% ipython --no-banner

In [1]: import numpy as np

In [2]: np.set_printoptions(precision=3, suppress=True, linewidth=160)

In [3]: X = np.loadtxt("out7.csv", delimiter=",")

In [4]: X
Out[4]: 
array([[-0.141, -0.99 ],
       [-0.99 ,  0.141]])

In [5]: rng = np.random.default_rng(9564)

In [6]: lab = rng.permutation(2)

In [7]: A2 = X[:, lab] * rng.choice([-1, 1], 2)

In [8]: A2
Out[8]: 
array([[-0.99 , -0.141],
       [ 0.141, -0.99 ]])

In [9]: Uu, _, Vh = np.linalg.svd(X.T @ A2)

In [10]: lab
Out[10]: array([1, 0])

In [11]: np.round(np.linalg.lstsq(X, A2)[0], 3) + 0
Out[11]: 
array([[0., 1.],
       [1., 0.]])

In [12]: np.round(Uu @ Vh, 3) + 0
Out[12]: 
array([[0., 1.],
       [1., 0.]])

In [13]: feats = np.load("sample14.npy")

In [14]: feats
Out[14]: 
array([[0, 0, 1],
       [0, 1, 0],
       [1, 0, 0]])

In [15]: u = np.array([1, -3, 3])

In [16]: A2 = feats + np.outer(u, np.eye(3)[1])

In [17]: round(float(np.linalg.det(A2) / np.linalg.det(feats)), 3), round(float(1 + np.linalg.solve(feats, u)[1]), 3)
Out[17]: (-2.0, -2.0)

In [18]: np.linalg.matrix_rank(A2 - feats)
Out[18]: np.int64(1)

In [19]: np.linalg.matrix_rank(np.linalg.inv(A2) - np.linalg.inv(feats), tol=1e-8)
Out[19]: np.int64(1)

In [20]: vals, vecs = np.linalg.eig(feats)

In [21]: np.sort(np.linalg.eigvals(feats @ feats))
Out[21]: array([1., 1., 1.])

In [22]: np.sort(np.linalg.eigvals(feats.T))
Out[22]: array([-1.,  1.,  1.])

In [23]: vals
Out[23]: array([ 1., -1.,  1.])

In [24]: lab = rng.permutation(3)

In [25]: lab
Out[25]: array([0, 2, 1])

In [26]: A2 = feats[lab][:, lab]

In [27]: np.sort(np.abs(np.linalg.eigvals(A2)))
Out[27]: array([1., 1., 1.])

In [28]: np.trace(A2)
Out[28]: np.int64(1)

In [29]: x = np.array([-8, -9, 4])

In [30]: h = np.maximum(feats @ x, 0)

In [31]: np.flatnonzero(h > 1e-9)
Out[31]: array([0])

In [32]: feats.T @ h
Out[32]: array([0, 0, 4])

In [33]: h
Out[33]: array([4, 0, 0])

In [34]: feats * (h > 1e-9)[:, None]
Out[34]: 
array([[0, 0, 1],
       [0, 0, 0],
       [0, 0, 0]])

In [35]: x = np.array([-1, -1, -2])

In [36]: np.sort(np.abs(np.degrees(np.angle(np.linalg.eigvals(feats)))))
Out[36]: array([  0.,   0., 180.])

In [37]: 3 - np.linalg.matrix_rank(feats - np.eye(3), tol=1e-8)
Out[37]: np.int64(2)

In [38]: np.abs(np.linalg.eigvals(feats))
Out[38]: array([1., 1., 1.])

In [39]: mat = np.load("arr.npy")

In [40]: mat
Out[40]: 
array([[ 1,  0,  0,  0],
       [-1,  1,  0,  0],
       [ 0, -2,  1,  0],
       [-2,  1, -3,  1]])

In [41]: # triangular

In [42]: vals, vecs = np.linalg.eig(mat)

In [43]: np.sort(np.linalg.eigvals(mat @ mat))
Out[43]: array([1., 1., 1., 1.])

In [44]: np.sort(np.linalg.eigvals(np.linalg.inv(mat)))
Out[44]: array([1.+0.j, 1.+0.j, 1.-0.j, 1.+0.j])

In [45]: np.sort(np.linalg.eigvals(mat.T))
Out[45]: array([1., 1., 1., 1.])

In [46]: round(np.linalg.norm(mat, 2) / np.linalg.norm(mat), 3)
Out[46]: np.float64(0.887)

In [47]: T = np.stack([mat, -2 * mat, mat[::-1]])

In [48]: np.linalg.norm(T, axis=(1, 2))
Out[48]: array([4.796, 9.592, 4.796])

In [49]: T.shape
Out[49]: (3, 4, 4)

In [50]: np.linalg.matrix_rank(T.reshape(3, -1))
Out[50]: np.int64(2)

In [51]: np.linalg.matrix_rank(T)
Out[51]: array([4, 4, 4])

In [52]: lab = rng.permutation(4)

In [53]: lab
Out[53]: array([1, 2, 0, 3])

In [54]: A2 = mat[lab][:, lab]

In [55]: A2
Out[55]: 
array([[ 1,  0, -1,  0],
       [-2,  1,  0,  0],
       [ 0,  0,  1,  0],
       [ 1, -3, -2,  1]])

In [56]: W0 = np.load("m.npy")

In [57]: W0
Out[57]: 
array([[ -1.212,   1.341, -20.944],
       [ -1.403,   1.484, -19.208],
       [  2.299,   4.461,  -9.072],
       [  1.691,  -4.906,   4.919],
       [  2.984,   6.374, -11.306],
       [  1.291,   6.586, -11.623],
       [  2.386,   3.909, -10.688],
       [  0.547,  -0.962, -17.901],
       [ -2.976,  -1.149, -20.49 ],
       [ -1.383,  -0.684, -19.682],
       [  3.198,   6.759, -10.87 ],
       [ -0.858,   0.956, -19.833],
       [ -0.604,  -1.155, -19.273],
       [ -0.351,  -5.026,   3.683],
       [  1.51 ,  -3.55 ,   4.822],
       [ -0.914,   0.487, -17.99 ]])

In [58]: # column 2 dominates

In [59]: x = np.array([-5, 5, 0, 0])

In [60]: y = mat @ x

In [61]: y
Out[61]: array([ -5,  10, -10,  15])

In [62]: np.linalg.solve(mat, y + mat[:, 0])
Out[62]: array([-4.,  5.,  0.,  0.])

In [63]: np.linalg.solve(mat, y)
Out[63]: array([-5.,  5.,  0.,  0.])

In [64]: np.linalg.solve(mat.T, mat[1])
Out[64]: array([0., 1., 0., 0.])

In [65]: W = np.array([[1, 1], [3, 1], [1, 0]])

In [66]: coef = np.array([1, -3])

In [67]: act = np.maximum(W0 @ W + coef, 0)

In [68]: (act > 0).astype(int)
Out[68]: 
array([[0, 0],
       [0, 0],
       [1, 1],
       [0, 0],
       [1, 1],
       [1, 1],
       [1, 1],
       [0, 0],
       [0, 0],
       [0, 0],
       [1, 1],
       [0, 0],
       [0, 0],
       [0, 0],
       [0, 0],
       [0, 0]])

In [69]: act
Out[69]: 
array([[ 0.   ,  0.   ],
       [ 0.   ,  0.   ],
       [ 7.61 ,  3.76 ],
       [ 0.   ,  0.   ],
       [11.8  ,  6.358],
       [10.426,  4.877],
       [ 4.425,  3.295],
       [ 0.   ,  0.   ],
       [ 0.   ,  0.   ],
       [ 0.   ,  0.   ],
       [13.605,  6.957],
       [ 0.   ,  0.   ],
       [ 0.   ,  0.   ],
       [ 0.   ,  0.   ],
       [ 0.   ,  0.   ],
       [ 0.   ,  0.   ]])

In [70]: cent = np.array([[-1, 0, 2], [-3, 0, -3]])

In [71]: W @ cent
Out[71]: 
array([[-4,  0, -1],
       [-6,  0,  3],
       [-1,  0,  2]])

In [72]: act @ cent
Out[72]: 
array([[  0.   ,   0.   ,   0.   ],
       [  0.   ,   0.   ,   0.   ],
       [-18.89 ,   0.   ,   3.94 ],
       [  0.   ,   0.   ,   0.   ],
       [-30.874,   0.   ,   4.526],
       [-25.057,   0.   ,   6.221],
       [-14.31 ,   0.   ,  -1.035],
       [  0.   ,   0.   ,   0.   ],
       [  0.   ,   0.   ,   0.   ],
       [  0.   ,   0.   ,   0.   ],
       [-34.476,   0.   ,   6.339],
       [  0.   ,   0.   ,   0.   ],
       [  0.   ,   0.   ,   0.   ],
       [  0.   ,   0.   ,   0.   ],
       [  0.   ,   0.   ,   0.   ],
       [  0.   ,   0.   ,   0.   ]])

In [73]: (act @ cent).round(6).argmax(axis=1)
Out[73]: array([0, 0, 2, 0, 2, 2, 1, 0, 0, 0, 2, 0, 0, 0, 0, 0])

In [74]: m1 = np.load("layer11.npy")

In [75]: m1
Out[75]: 
array([[0, 0, 1, 0],
       [2, 0, 0, 0],
       [0, 0, 0, 0],
       [0, 2, 0, 0]])

In [76]: # looks like rank 3

In [77]: u = np.array([-5, 3])

In [78]: np.array([np.convolve(row, u, "same") for row in m1])
Out[78]: 
array([[  0,   0,  -5,   3],
       [-10,   6,   0,   0],
       [  0,   0,   0,   0],
       [  0, -10,   6,   0]])

In [79]: np.polyval(u, m1[3])
Out[79]: array([ 3, -7,  3,  3])

In [80]: K = np.load("block1.npy")

In [81]: K
Out[81]: 
array([[-1.3  ,  2.5  ,  0.1  , -1.   ],
       [ 0.5  ,  1.6  ,  0.9  ,  0.9  ],
       [ 1.031,  2.006,  0.906,  1.24 ]])

In [82]: Uu, sigma, Vh = np.linalg.svd(K)

In [83]: sigma
Out[83]: array([3.768, 2.563, 0.234])

In [84]: A2 = Uu[:, :2] @ np.diag(sigma[:2]) @ Vh[:2]

In [85]: round(float(np.abs(K - A2).max()), 3)
Out[85]: 0.143

In [86]: A2
Out[86]: 
array([[-1.308,  2.496,  0.111, -0.997],
       [ 0.606,  1.647,  0.757,  0.862],
       [ 0.953,  1.971,  1.012,  1.268]])

In [87]: np.linalg.matrix_rank(A2)
Out[87]: np.int64(2)

In [88]: np.linalg.matrix_rank(K, rtol=0.05)
Out[88]: np.int64(3)

In [89]: round(float(np.linalg.norm(K - A2) / np.linalg.norm(K)), 3)
Out[89]: 0.051

In [90]: np.linalg.lstsq(A2[:-1].T, A2[-1])[2]
Out[90]: np.int32(2)

In [91]: A2 @ np.linalg.pinv(A2) @ A2
Out[91]: 
array([[-1.308,  2.496,  0.111, -0.997],
       [ 0.606,  1.647,  0.757,  0.862],
       [ 0.953,  1.971,  1.012,  1.268]])

In [92]: np.abs(np.diag(np.linalg.qr(A2)[1])) > 1e-9
Out[92]: array([ True,  True, False])

In [93]: np.unique(A2.round(6), axis=0).shape
Out[93]: (3, 4)

In [94]: W = np.array([[2, 0, 0, 2, 0, 2],
    ...:     [2, 2, 1, 2, 0, 0],
    ...:     [1, 2, 0, 0, 2, 2],
    ...:     [2, 1, 2, 0, 0, 0]])

In [95]: coef = np.array([2, 5, 3, 2, 4, 1])

In [96]: act = np.maximum(K @ W + coef, 0)

In [97]: np.linalg.matrix_rank(act)
Out[97]: np.int64(3)

In [98]: (act > 0).astype(int)
Out[98]: 
array([[1, 1, 1, 1, 1, 0],
       [1, 1, 1, 1, 1, 1],
       [1, 1, 1, 1, 1, 1]])

In [99]: (act > 0).mean(axis=0)
Out[99]: array([1.   , 1.   , 1.   , 1.   , 1.   , 0.667])

In [100]: cent = np.array([[1, 2, 3], [3, 0, 1], [1, 2, 0], [3, 1, 3], [2, 3, 3], [3, 2, 1]])

In [101]: act @ cent
Out[101]: 
array([[ 55.2  ,  29.   ,  42.5  ],
       [ 89.6  ,  61.8  ,  77.4  ],
       [105.606,  73.15 ,  92.976]])

In [102]: u = np.array([2, 2])

In [103]: np.array([np.convolve(row, u, "same") for row in K])
Out[103]: 
array([[-2.6  ,  2.4  ,  5.2  , -1.8  ],
       [ 1.   ,  4.2  ,  5.   ,  3.6  ],
       [ 2.062,  6.074,  5.824,  4.292]])

In [104]: np.linalg.norm(K, axis=1)
Out[104]: array([2.992, 2.105, 2.729])

In [105]: round(float(np.linalg.norm(K, 1)), 3), round(float(np.linalg.norm(K, np.inf)), 3)
Out[105]: (6.106, 5.183)

In [106]: K[0] @ K[1]
Out[106]: np.float64(2.54)

In [107]: round(np.linalg.norm(K, 2), 3)
Out[107]: np.float64(3.768)

In [108]: round(float(np.linalg.norm(K[0], 1)), 3), round(float(np.linalg.norm(K[0], np.inf)), 3)
Out[108]: (4.9, 2.5)

In [109]: round(np.linalg.norm(K[0] - K[1]), 3)
Out[109]: np.float64(2.881)

In [110]: np.linalg.norm(K, axis=1).argmax()
Out[110]: np.int64(0)

In [111]: round(float(np.linalg.norm(K, "nuc")), 3)
Out[111]: 6.566

In [112]: arr = np.load("x.npy")

In [113]: arr
Out[113]: 
array([[ 2.434,  3.765,  6.299],
       [ 2.322, -0.229, -1.378],
       [-4.11 , -4.446, -7.445],
       [ 0.819,  4.051,  7.433],
       [-0.024, -3.775, -6.323],
       [ 1.54 ,  1.491,  3.092],
       [ 2.788,  2.915,  4.076],
       [ 3.293,  0.382, -0.391],
       [ 4.152,  5.67 ,  9.624],
       [ 4.249,  3.472,  5.183],
       [ 0.403, -3.603, -5.967],
       [ 4.842,  1.97 ,  2.659],
       [-0.255,  0.873,  1.645],
       [-0.391,  1.145,  2.244],
       [-1.835, -0.562, -1.008],
       [ 4.756,  4.884,  7.254],
       [-2.556, -1.203, -1.464],
       [-4.15 , -3.365, -5.098],
       [ 4.441,  2.865,  5.387],
       [ 1.681, -1.443, -3.148],
       [-4.523, -5.727, -9.28 ]])

In [114]: cov = arr.T @ arr

In [115]: round(np.trace(cov), 3), round((arr ** 2).sum(), 3)
Out[115]: (np.float64(1015.705), np.float64(1015.705))

In [116]: cov
Out[116]: 
array([[201.734, 165.206, 256.817],
       [165.206, 218.69 , 358.795],
       [256.817, 358.795, 595.281]])

In [117]: np.linalg.eigvalsh(cov)[::-1]
Out[117]: array([938.642,  76.124,   0.94 ])
